$ ipython --no-banner

In [1]: import numpy as np

In [2]: np.set_printoptions(suppress=True, linewidth=140)

In [3]: E = np.load("x.npy")

In [4]: E
Out[4]: 
array([[-1.,  0.,  0.,  0.],
       [ 0.,  1.,  0.,  0.],
       [ 0.,  0., -1.,  0.],
       [ 0.,  0.,  0.,  1.]])

In [5]: # triangular: eigenvalues sit on the diagonal

In [6]: w, V = np.linalg.eigh(E)

In [7]: vec = np.array([0, 1, 1, 1])

In [8]: vec @ E @ vec
Out[8]: np.float64(1.0)

In [9]: np.round(np.linalg.pinv(E), 1)
Out[9]: 
array([[-1.,  0.,  0.,  0.],
       [ 0.,  1.,  0.,  0.],
       [ 0.,  0., -1.,  0.],
       [ 0.,  0.,  0.,  1.]])

In [10]: E[:, 0] @ E[:, 3]
Out[10]: np.float64(0.0)

In [11]: vec = np.array([0, 2, 0, 1])

In [12]: round(np.linalg.det(E), 1)
Out[12]: np.float64(1.0)

In [13]: 4 - np.linalg.matrix_rank(E - np.eye(4), tol=1e-8)
Out[13]: np.int64(2)

In [14]: np.round(np.sort(np.abs(np.degrees(np.angle(np.linalg.eigvals(E))))), 1)
Out[14]: array([  0.,   0., 180., 180.])

In [15]: np.einsum("ii->", E)
Out[15]: np.float64(0.0)

In [16]: np.einsum("ij,ji->", E, E)
Out[16]: np.float64(4.0)

In [17]: w, V = np.linalg.eig(E)

In [18]: np.prod(w)
Out[18]: np.float64(1.0)

In [19]: np.round(np.sort(np.linalg.eigvals(E.T)), 1)
Out[19]: array([-1., -1.,  1.,  1.])

In [20]: E @ V[:, 0] - w[0] * V[:, 0]
Out[20]: array([0., 0., 0., 0.])

In [21]: w
Out[21]: array([-1.,  1., -1.,  1.])

In [22]: Y = np.array([[-2, 0, 2, 1], [3, -3, -1, -1], [-3, -1, 1, -1], [0, 1, -1, -1]])

In [23]: W0 = Y + Y.T

In [24]: W0
Out[24]: 
array([[-4,  3, -1,  1],
       [ 3, -6, -2,  0],
       [-1, -2,  2, -2],
       [ 1,  0, -2, -2]])

In [25]: # equal to its transpose

In [26]: left, sig, Vt = np.linalg.svd(W0, full_matrices=False)

In [27]: np.abs(left[:, 0]).round(6).argmax()
Out[27]: np.int64(1)

In [28]: np.round(np.abs(Vt[0]), 1)
Out[28]: array([0.6, 0.8, 0.1, 0.1])

In [29]: left.shape, sig.shape, Vt.shape
Out[29]: ((4, 4), (4,), (4, 4))

In [30]: np.round(sig / sig[0], 1)
Out[30]: array([1. , 0.4, 0.3, 0.3])

In [31]: sig.round(1)
Out[31]: array([8.4, 3.7, 2.7, 2.6])

In [32]: np.round(Vt @ Vt.T, 1) + 0
Out[32]: 
array([[1., 0., 0., 0.],
       [0., 1., 0., 0.],
       [0., 0., 1., 0.],
       [0., 0., 0., 1.]])

In [33]: hat = np.triu(np.array([[4, -4, 3, -3], [3, 4, 3, -4], [1, 5, 5, -1], [-3, -1, -5, -5]]), 1) + np.eye(4)

In [34]: Y = hat @ W0 @ np.linalg.inv(hat)

In [35]: Y
Out[35]: 
array([[-22., -67., 286., -47.],
       [ -4., -28., 108., -14.],
       [ -2., -10.,  40.,  -6.],
       [  1.,   4., -17.,   0.]])

In [36]: hat @ W0 - W0 @ hat
Out[36]: 
array([[-18.,   2.,  23.,  -1.],
       [ -7.,   6.,  23., -15.],
       [ -1.,  -4.,  11.,  -7.],
       [  0.,   4.,  -3.,   1.]])

In [37]: np.round(np.linalg.norm(W0, "nuc"), 1)
Out[37]: np.float64(17.4)

In [38]: np.round(np.linalg.norm(W0[3], 1), 1), np.round(np.linalg.norm(W0[3], np.inf), 1)
Out[38]: (np.float64(5.0), np.float64(2.0))

In [39]: round(np.linalg.norm(W0, 2), 1)
Out[39]: np.float64(8.4)

In [40]: np.round(np.linalg.norm(W0, axis=0), 1)
Out[40]: array([5.2, 7. , 3.6, 3. ])

In [41]: Y = E / np.linalg.norm(E, axis=1, keepdims=True)

In [42]: C2 = Y @ Y.T

In [43]: (C2 - 2 * np.eye(4)).round(6).argmax(axis=1)
Out[43]: array([1, 0, 0, 0])

In [44]: C2
Out[44]: 
array([[1., 0., 0., 0.],
       [0., 1., 0., 0.],
       [0., 0., 1., 0.],
       [0., 0., 0., 1.]])

In [45]: np.argwhere(np.triu(np.abs(C2) > 0.95, 1))
Out[45]: array([], shape=(0, 2), dtype=int64)

In [46]: C2[3]
Out[46]: array([0., 0., 0., 1.])

In [47]: w, V = np.linalg.eigh(W0)

In [48]: vec = np.array([1, -3, 5, 0])

In [49]: np.round(V * np.maximum(w, 0) @ V.T, 1)
Out[49]: 
array([[ 0.2,  0.2, -0.8,  0.3],
       [ 0.2,  0.2, -0.8,  0.3],
       [-0.8, -0.8,  2.8, -1.1],
       [ 0.3,  0.3, -1.1,  0.4]])

In [50]: Y = np.array([[1, 1], [3, 1]])

In [51]: Z = np.array([[1, -5], [-3, -1]])

In [52]: A = np.block([[Y, np.array([[5, 4], [5, 3]])], [np.zeros((2, 2)), Z]])

In [53]: A
Out[53]: 
array([[ 1.,  1.,  5.,  4.],
       [ 3.,  1.,  5.,  3.],
       [ 0.,  0.,  1., -5.],
       [ 0.,  0., -3., -1.]])

In [54]: def softmax(z):
    ...:     e = np.exp(z - z.max(axis=-1, keepdims=True))
    ...:     return e / e.sum(axis=-1, keepdims=True)
    ...: 

In [55]: np.round(softmax(A[0] + 5), 1) + 0
Out[55]: array([0. , 0. , 0.7, 0.3])

In [56]: np.round(softmax(10 * A[0]), 1) + 0
Out[56]: array([0., 0., 1., 0.])

In [57]: np.round(softmax(A).sum(axis=1), 1)
Out[57]: array([1., 1., 1., 1.])

In [58]: scores = A @ A.T / np.sqrt(4)

In [59]: np.round(softmax(scores), 1) + 0
Out[59]: 
array([[0.7, 0.3, 0. , 0. ],
       [0.2, 0.8, 0. , 0. ],
       [0. , 0. , 1. , 0. ],
       [0. , 0. , 0. , 1. ]])

In [60]: softmax(scores).round(6).argmax(axis=1)
Out[60]: array([0, 1, 2, 3])

In [61]: J = np.load("run18.npy")

In [62]: J.round(1)
Out[62]: 
array([[ 0.7,  0. ,  0. , -0.7],
       [ 0. ,  1. ,  0. ,  0. ],
       [ 0. ,  0. ,  1. ,  0. ],
       [ 0.7,  0. ,  0. ,  0.7]])

In [63]: # columns are unit length and at right angles

In [64]: Y = np.linalg.inv(J)

In [65]: (np.abs(Y) > 1e-9).astype(int)
Out[65]: 
array([[1, 0, 0, 1],
       [0, 1, 0, 0],
       [0, 0, 1, 0],
       [1, 0, 0, 1]])

In [66]: M = np.load("test9.npy")

In [67]: M
Out[67]: 
array([[1. , 0.7, 0.5],
       [0.7, 1. , 0.7],
       [0.5, 0.7, 1. ]])

In [68]: # equal to its transpose

In [69]: q, V = np.linalg.qr(M[:, :2])[0], np.linalg.qr(M[:, 2:])[0]

In [70]: sig = np.linalg.svd(q.T @ V, compute_uv=False)

In [71]: round(float(np.linalg.norm(q @ q.T - V @ V.T, 2)), 1)
Out[71]: 1.0

In [72]: np.round(np.degrees(np.arccos(sig.clip(0, 1))), 1)
Out[72]: array([18.6])

In [73]: m1 = np.loadtxt("arr.csv", delimiter=",")

In [74]: m1
Out[74]: 
array([[0.1, 2. , 1. ],
       [1. , 0.1, 1. ],
       [0. , 2. , 1.1]])

In [75]: Y = m1 / np.sqrt((m1 ** 2).mean(axis=1, keepdims=True))

In [76]: np.round(m1 - m1.mean(axis=1, keepdims=True), 1) + 0
Out[76]: 
array([[-0.9,  1. ,  0. ],
       [ 0.3, -0.6,  0.3],
       [-1. ,  1. ,  0.1]])

In [77]: np.linalg.matrix_rank(Y) == np.linalg.matrix_rank(m1)
Out[77]: np.True_

In [78]: np.round(np.linalg.norm(Y, axis=1), 1)
Out[78]: array([1.7, 1.7, 1.7])

In [79]: w, V = np.linalg.eig(m1)

In [80]: np.round(np.sort(np.linalg.eigvals(np.linalg.inv(m1))), 1)
Out[80]: array([-0.7,  0.4, 10. ])

In [81]: w.round(1)
Out[81]: array([-1.5,  0.1,  2.7])

In [82]: np.round(m1 @ V[:, 0] - w[0] * V[:, 0], 1) + 0
Out[82]: array([0., 0., 0.])

In [83]: np.round(np.sort(np.linalg.eigvals(m1 @ m1)), 1) + 0
Out[83]: array([0. , 2.1, 7.1])

In [84]: np.round(np.sort(np.linalg.eigvals(m1.T)), 1)
Out[84]: array([-1.5,  0.1,  2.7])

In [85]: round(np.prod(w), 1)
Out[85]: np.float64(-0.4)

In [86]: data = np.load("data.npy")

In [87]: data
Out[87]: 
array([[2., 5., 0.],
       [5., 2., 5.],
       [0., 5., 2.]])

In [88]: # symmetric, so the eigenvalues are real

In [89]: w, V = np.linalg.eig(data)

In [90]: round(np.prod(w), 1)
Out[90]: np.float64(-92.0)

In [91]: np.round(np.sort(np.linalg.eigvals(np.linalg.inv(data))), 1)
Out[91]: array([-0.2,  0.1,  0.5])

In [92]: np.round(np.sort(np.linalg.eigvals(data.T)), 1)
Out[92]: array([-5.1,  2. ,  9.1])

In [93]: w.round(1)
Out[93]: array([-5.1,  2. ,  9.1])

In [94]: np.round(data @ V[:, 0] - w[0] * V[:, 0], 1) + 0
Out[94]: array([0., 0., 0.])

In [95]: Y = np.array([[1, 1], [1, -1]])

In [96]: rng = np.random.default_rng(11951)

In [97]: mat = np.kron(Y, np.kron(Y, Y))[rng.permutation(8)][:3]

In [98]: mat
Out[98]: 
array([[ 1, -1,  1, -1, -1,  1, -1,  1],
       [ 1,  1,  1,  1,  1,  1,  1,  1],
       [ 1, -1, -1,  1, -1,  1,  1, -1]])

In [99]: # columns 1 and 4 are equal

In [100]: np.round(softmax(mat).sum(axis=1), 1)
Out[100]: array([1., 1., 1.])

In [101]: np.round(softmax(10 * mat[2]), 1) + 0
Out[101]: array([0.2, 0. , 0. , 0.2, 0. , 0.2, 0.2, 0. ])

In [102]: np.round(softmax(mat[2] + -2), 1) + 0
Out[102]: array([0.2, 0. , 0. , 0.2, 0. , 0.2, 0.2, 0. ])

In [103]: np.round(softmax(mat[2]), 1) + 0
Out[103]: array([0.2, 0. , 0. , 0.2, 0. , 0.2, 0.2, 0. ])

In [104]: scores = mat @ mat.T / np.sqrt(8)

In [105]: softmax(scores).round(6).argmax(axis=1)
Out[105]: array([0, 1, 2])

In [106]: np.round(softmax(scores)[2] @ mat, 1)
Out[106]: array([ 1. , -0.9, -0.8,  0.9, -0.9,  1. ,  0.9, -0.8])

In [107]: np.round(softmax(scores), 1)
Out[107]: 
array([[0.9, 0.1, 0.1],
       [0.1, 0.9, 0.1],
       [0.1, 0.1, 0.9]])

In [108]: vec = np.array([4, 4, 5, 0, -7, -5, -9, 9])

In [109]: mat @ np.ones(8)
Out[109]: array([0., 8., 0.])

In [110]: np.sign((mat @ vec).round(6))
Out[110]: array([ 1,  1, -1])

In [111]: mat @ np.eye(8)[2]
Out[111]: array([ 1.,  1., -1.])

In [112]: (mat * vec).sum(axis=1)
Out[112]: array([ 25,   1, -21])

In [113]: mat * vec
Out[113]: 
array([[ 4, -4,  5,  0,  7, -5,  9,  9],
       [ 4,  4,  5,  0, -7, -5, -9,  9],
       [ 4, -4, -5,  0,  7, -5, -9, -9]])

In [114]: Y = mat + rng.integers(-2, 3, (3, 2)) @ rng.integers(-2, 3, (2, 8))

In [115]: Y
Out[115]: 
array([[-1, -5, -2,  4,  2,  0, -3,  5],
       [ 0, -1,  0,  3,  3,  1, -1,  2],
       [-1, -5, -2,  4,  4,  2, -5, -1]])

In [116]: np.round(np.linalg.svd(Y - mat, compute_uv=False), 1) + 0
Out[116]: array([13.1,  4.9,  0. ])

In [117]: np.linalg.matrix_rank(Y - mat, tol=1e-8)
Out[117]: np.int64(2)

In [118]: np.abs(Y - mat).sum(axis=1)
Out[118]: array([24, 11, 22])

In [119]: np.round(softmax(10 * Y[1]), 1) + 0
Out[119]: array([0. , 0. , 0. , 0.5, 0.5, 0. , 0. , 0. ])

In [120]: softmax(Y).sum(axis=1)
Out[120]: array([1., 1., 1.])

In [121]: scores = Y @ Y.T / np.sqrt(8)

In [122]: softmax(scores).round(6).argmax(axis=1)
Out[122]: array([0, 0, 2])

In [123]: np.round(softmax(scores)[1] @ Y, 1)
Out[123]: array([-1. , -4.9, -2. ,  4. ,  2.7,  0.7, -3.6,  3. ])

In [124]: np.round(softmax(scores), 1) + 0
Out[124]: 
array([[1. , 0. , 0. ],
       [0.7, 0. , 0.3],
       [0. , 0. , 1. ]])
